$ ipython --no-banner

In [1]: import numpy as np

In [2]: from numpy import linalg as LA

In [3]: np.set_printoptions(precision=2, suppress=True, linewidth=140)

In [4]: def rnd(a):
   ...:     return np.round(a, 2) + 0
   ...: 

In [5]: K = np.load("data.npy")

In [6]: print(K)
[[ 19.27   1.02  -5.92]
 [  8.67  -5.51  -5.01]
 [ -8.26   3.46   6.3 ]
 [  1.27   6.09  13.36]
 [  0.5   -6.18   8.61]
 [-27.26   7.69  15.91]
 [ -6.07   6.69 -17.  ]
 [-22.76  24.48  27.1 ]
 [ -8.38  22.46  24.13]
 [ -4.03  -6.37  -5.75]
 [-19.    19.03  17.45]
 [-23.47   9.49  20.41]
 [  1.25   3.31   5.53]
 [  0.27  14.38 -26.74]
 [ -7.08 -13.54  -0.48]
 [-22.67  18.68  28.97]
 [ 31.38 -17.81  -8.06]
 [-29.86 -21.28   1.35]
 [ -9.31 -15.51  14.17]
 [ -7.57  -6.72  12.61]
 [-25.89  16.52  30.76]
 [  0.72  13.36  -8.93]
 [  8.57  -4.41 -12.63]
 [-14.26  -8.02 -19.43]
 [  2.19 -27.26 -34.71]
 [  8.37   5.51   1.83]
 [  2.78   1.06  -4.  ]
 [ -6.68   6.33  15.96]
 [  2.1   -3.98 -12.52]
 [  3.31  -3.51  -1.98]
 [-23.5   -1.24   0.91]]

In [7]: A2 = K / np.sqrt((K ** 2).mean(axis=1, keepdims=True))

In [8]: rnd(A2[28])
Out[8]: array([ 0.27, -0.52, -1.63])

In [9]: print(rnd(LA.norm(A2, axis=1)))
[1.73 1.73 1.73 1.73 1.73 1.73 1.73 1.73 1.73 1.73 1.73 1.73 1.73 1.73 1.73 1.73 1.73 1.73 1.73 1.73 1.73 1.73 1.73 1.73 1.73 1.73 1.73
 1.73 1.73 1.73 1.73]

In [10]: Xs = K - K.mean(axis=0)

In [11]: U, sv, vt = LA.svd(Xs, full_matrices=False)

In [12]: print(rnd(Xs.mean(axis=0)))
[0. 0. 0.]

In [13]: print(rnd(sv))
[112.86  60.98  50.13]

In [14]: print(np.abs(U[:, 0]).argmax())
24

In [15]: rnd((sv ** 2).sum() ** 2 / (sv ** 4).sum())
Out[15]: np.float64(1.97)

In [16]: rnd(sv ** 2 / (sv ** 2).sum())
Out[16]: array([0.67, 0.2 , 0.13])

In [17]: print(rnd(vt[0] * np.sign(vt[0, np.abs(vt[0]).argmax()])))
[-0.52  0.44  0.73]

In [18]: (np.sign(U[:, 0]) == np.sign(U[0, 0])).astype(int)
Out[18]: array([1, 1, 0, 0, 1, 0, 1, 0, 0, 1, 0, 0, 1, 1, 1, 0, 1, 0, 0, 0, 0, 1, 1, 1, 1, 1, 1, 0, 1, 1, 0])

In [19]: Xs = K - K.mean(axis=0)

In [20]: V = LA.svd(Xs)[2][:1]

In [21]: A2 = Xs - Xs @ V.T @ V

In [22]: print(rnd(LA.norm(A2) / LA.norm(Xs)))
0.57

In [23]: rnd(np.cov(Xs @ V.T, rowvar=False))
Out[23]: np.float64(424.57)

In [24]: x0 = np.array([2, 2, 0])

In [25]: LA.norm(K @ x0) <= LA.norm(K, 2) * LA.norm(x0) + 1e-9
Out[25]: np.True_

In [26]: K @ np.eye(3)[2]
Out[26]: 
array([ -5.92,  -5.01,   6.3 ,  13.36,   8.61,  15.91, -17.  ,  27.1 ,  24.13,  -5.75,  17.45,  20.41,   5.53, -26.74,  -0.48,  28.97,
        -8.06,   1.35,  14.17,  12.61,  30.76,  -8.93, -12.63, -19.43, -34.71,   1.83,  -4.  ,  15.96, -12.52,  -1.98,   0.91])

In [27]: (K @ x0).argmax()
Out[27]: np.int64(0)

In [28]: m1 = np.array([[2.97, 7.84, 3.01, 1.99],
    ...:     [8.94, 20.99, 8.79, 11.88],
    ...:     [-1.99, -6.89, 1.03, -3.96],
    ...:     [2.92, 7.95, -0.04, 7.97],
    ...:     [-1.07, -4.93, 4.89, -7.82],
    ...:     [-0.89, -4.04, 3.1, -5.95],
    ...:     [1.03, 2.89, -3.14, 8.09],
    ...:     [-2.11, -0.9, -8.05, 1.96],
    ...:     [-5.0, -13.07, -5.03, -3.91],
    ...:     [-4.94, -11.0, -6.97, -4.03],
    ...:     [-1.1, 0.12, -5.9, 3.94],
    ...:     [-0.03, 2.88, -2.92, -0.06],
    ...:     [4.95, 13.05, 4.97, 4.01]])

In [29]: m1
Out[29]: 
array([[  2.97,   7.84,   3.01,   1.99],
       [  8.94,  20.99,   8.79,  11.88],
       [ -1.99,  -6.89,   1.03,  -3.96],
       [  2.92,   7.95,  -0.04,   7.97],
       [ -1.07,  -4.93,   4.89,  -7.82],
       [ -0.89,  -4.04,   3.1 ,  -5.95],
       [  1.03,   2.89,  -3.14,   8.09],
       [ -2.11,  -0.9 ,  -8.05,   1.96],
       [ -5.  , -13.07,  -5.03,  -3.91],
       [ -4.94, -11.  ,  -6.97,  -4.03],
       [ -1.1 ,   0.12,  -5.9 ,   3.94],
       [ -0.03,   2.88,  -2.92,  -0.06],
       [  4.95,  13.05,   4.97,   4.01]])

In [30]: A2 = m1 / np.sqrt((m1 ** 2).mean(axis=1, keepdims=True))

In [31]: rnd(A2[7])
Out[31]: array([-0.49, -0.21, -1.87,  0.46])

In [32]: cov = np.cov(m1, rowvar=False)

In [33]: rnd(LA.eigvalsh(cov)[::-1])
Out[33]: array([143.34,  26.44,   2.8 ,   0.  ])

In [34]: rnd(np.corrcoef(m1.T))
Out[34]: 
array([[1.  , 0.98, 0.74, 0.75],
       [0.98, 1.  , 0.6 , 0.82],
       [0.74, 0.6 , 1.  , 0.16],
       [0.75, 0.82, 0.16, 1.  ]])

In [35]: rnd(cov)
Out[35]: 
array([[15.23, 36.79, 15.3 , 17.68],
       [36.79, 92.99, 30.63, 47.64],
       [15.3 , 30.63, 27.87,  4.96],
       [17.68, 47.64,  4.96, 36.5 ]])

In [36]: rnd(m1.std(axis=0))
Out[36]: array([3.75, 9.26, 5.07, 5.8 ])

In [37]: rng = np.random.default_rng(93514)

In [38]: F = np.array([[2, 2, 2, 0, 1, 1],
    ...:     [1, 1, 1, 0, 1, 0],
    ...:     [0, 2, 1, 2, 0, 2],
    ...:     [1, 1, 2, 2, 0, 2],
    ...:     [2, 1, 1, 2, 2, 2],
    ...:     [2, 1, 1, 1, 2, 0],
    ...:     [1, 1, 0, 2, 0, 1],
    ...:     [2, 0, 0, 1, 1, 1],
    ...:     [0, 0, 0, 2, 0, 1],
    ...:     [0, 2, 1, 2, 0, 2]]) * (rng.random((10, 6)) < 0.3)

In [39]: print(F)
[[0 0 2 0 0 1]
 [1 0 1 0 0 0]
 [0 2 0 2 0 0]
 [0 0 0 0 0 2]
 [2 1 0 0 0 2]
 [2 0 0 0 0 0]
 [0 0 0 0 0 0]
 [0 0 0 0 0 0]
 [0 0 0 0 0 0]
 [0 2 1 0 0 0]]

In [40]: # looks like rank 5

In [41]: print(rnd(LA.norm(F, 2) / LA.norm(F)))
0.65

In [42]: LA.matrix_rank(F, rtol=0.1)
Out[42]: np.int64(5)

In [43]: np.argsort(-LA.norm(F, axis=0).round(6), kind="stable")[:3]
Out[43]: array([0, 1, 5])

In [44]: LA.lstsq(F[:-1].T, F[-1])[2]
Out[44]: np.int32(5)

In [45]: np.unique(F.round(6), axis=0).shape
Out[45]: (8, 6)

In [46]: rnd(np.trace(LA.pinv(F) @ F))
Out[46]: np.float64(5.0)

In [47]: print(np.abs(np.diag(LA.qr(F)[1])) > 1e-9)
[ True  True  True  True False  True]
